$ python3 -q
>>> import numpy as np
>>> import numpy.linalg as la
>>> np.set_printoptions(precision=2, suppress=True, linewidth=100)
>>> rd = lambda a: np.round(a, 2) + 0
>>> mat = np.array([[1, 1, 1, 1, -1, -1, -1, -1],
...     [1, -1, -1, 1, 1, -1, -1, 1],
...     [1, 1, -1, -1, -1, -1, 1, 1],
...     [1, -1, -1, 1, -1, 1, 1, -1],
...     [1, -1, 1, -1, -1, 1, -1, 1],
...     [1, 1, 1, 1, 1, 1, 1, 1]])
>>> C2 = mat.T @ mat
>>> rd(la.eigvalsh(C2)[::-1])
array([8., 8., 8., 8., 8., 8., 0., 0.])
>>> np.diag(C2)
array([6, 6, 6, 6, 6, 6, 6, 6])
>>> out = mat / np.sqrt((mat ** 2).mean(axis=1, keepdims=True))
>>> rd(la.norm(out, axis=1))
array([2.83, 2.83, 2.83, 2.83, 2.83, 2.83])
>>> mat - mat.mean(axis=1, keepdims=True)
array([[ 1.,  1.,  1.,  1., -1., -1., -1., -1.],
       [ 1., -1., -1.,  1.,  1., -1., -1.,  1.],
       [ 1.,  1., -1., -1., -1., -1.,  1.,  1.],
       [ 1., -1., -1.,  1., -1.,  1.,  1., -1.],
       [ 1., -1.,  1., -1., -1.,  1., -1.,  1.],
       [ 0.,  0.,  0.,  0.,  0.,  0.,  0.,  0.]])
>>> W2 = 20 * np.array([[-0.4, -1.3, -0.9, 1.7, -1.3, -0.2],
...     [-1.6, -1.5, -1.6, -1.0, -0.9, 0.0]])
>>> rng = np.random.default_rng(78)
>>> labels = rng.integers(0, 2, 20)
>>> data = W2[labels] + rng.normal(size=(20, 6))
>>> rd(data)
array([[-31.47, -29.11, -31.73, -18.86, -16.31,   1.01],
       [ -7.5 , -24.59, -17.55,  34.56, -25.68,  -3.26],
       [ -7.99, -24.53, -17.95,  35.1 , -25.87,  -4.62],
       [-32.55, -30.13, -32.34, -19.14, -17.17,  -0.83],
       [ -8.3 , -25.85, -18.59,  34.29, -26.47,  -3.49],
       [-32.35, -28.12, -32.08, -20.  , -17.08,  -0.37],
       [ -8.44, -25.67, -16.55,  32.97, -25.81,  -3.98],
       [-31.58, -30.03, -31.35, -19.01, -17.89,  -0.12],
       [ -7.11, -25.07, -19.33,  34.1 , -25.64,  -2.43],
       [ -9.55, -25.82, -18.81,  34.15, -28.21,  -3.52],
       [ -6.29, -25.43, -17.49,  34.41, -23.71,  -3.95],
       [-33.28, -29.93, -31.36, -19.43, -17.55,  -0.52],
       [ -7.76, -26.22, -19.37,  34.97, -24.53,  -3.19],
       [ -6.06, -25.59, -17.04,  33.38, -27.92,  -5.11],
       [ -7.35, -26.54, -19.62,  33.8 , -23.64,  -2.17],
       [ -6.6 , -25.71, -18.65,  34.23, -25.33,  -3.71],
       [-30.08, -30.3 , -32.26, -20.04, -19.31,   0.3 ],
       [-33.34, -30.18, -32.57, -19.33, -16.62,  -1.92],
       [-31.26, -30.95, -31.42, -20.99, -16.82,   1.65],
       [-31.89, -30.86, -32.22, -21.29, -17.65,   1.12]])
>>> x = np.array([0, 0, 1, 1, 1, 3])
>>> rhs = data @ x
>>> rd(la.pinv(data) @ data)
array([[1., 0., 0., 0., 0., 0.],
       [0., 1., 0., 0., 0., 0.],
       [0., 0., 1., 0., 0., 0.],
       [0., 0., 0., 1., 0., 0.],
       [0., 0., 0., 0., 1., 0.],
       [0., 0., 0., 0., 0., 1.]])
>>> rd(la.solve(data.T @ data, data.T @ rhs))
array([0., 0., 1., 1., 1., 3.])
>>> rhs = rhs + 0.3 * rng.normal(size=20)
>>> rd(rhs)
array([-63.98, -18.25, -22.41, -71.15, -20.86, -70.14, -21.36, -68.45, -18.02, -23.23, -18.61,
       -69.66, -18.44, -26.59, -15.37, -20.3 , -70.97, -74.37, -64.87, -68.21])
>>> coef, *_ = la.lstsq(data, rhs)
>>> [round(float(la.norm(la.solve(data.T @ data + lam * np.eye(6), data.T @ rhs))), 2) for lam in (0, 1, 10, 100)]
[3.38, 3.15, 2.19, 1.25]
>>> coef.round()
array([-0.,  0.,  1.,  1.,  1.,  3.])
>>> rd(data.T @ (rhs - data @ coef))
array([0., 0., 0., 0., 0., 0.])
>>> rd(coef)
array([0.  , 0.08, 0.91, 1.02, 1.01, 2.92])
>>> P = data @ la.solve(data.T @ data, data.T)
>>> rd(P @ data[:, 0])
array([-31.47,  -7.5 ,  -7.99, -32.55,  -8.3 , -32.35,  -8.44, -31.58,  -7.11,  -9.55,  -6.29,
       -33.28,  -7.76,  -6.06,  -7.35,  -6.6 , -30.08, -33.34, -31.26, -31.89])
>>> rd(np.trace(P))
np.float64(6.0)
>>> Uu, sigma, Vh = la.svd(data)
>>> rd(sigma)
array([213.95, 136.69,   5.55,   4.86,   3.07,   2.67])
>>> out = Uu[:, :2] @ np.diag(sigma[:2]) @ Vh[:2]
>>> rd(la.norm(data - out) / la.norm(data))
np.float64(0.03)
>>> rd(np.abs(data - out).max())
np.float64(2.24)
>>> dist = la.norm(data[:, None] - data[None], axis=-1)
>>> rd(dist[:5, :5])
array([[ 0.  , 61.29, 61.62,  2.61, 60.56],
       [61.29,  0.  ,  1.61, 61.96,  2.01],
       [61.62,  1.61,  0.  , 62.24,  2.13],
       [ 2.61, 61.96, 62.24,  0.  , 61.19],
       [60.56,  2.01,  2.13, 61.19,  0.  ]])
>>> np.flatnonzero(dist[5] < dist.mean() / 2)
array([ 0,  3,  5,  7, 11, 16, 17, 18, 19])
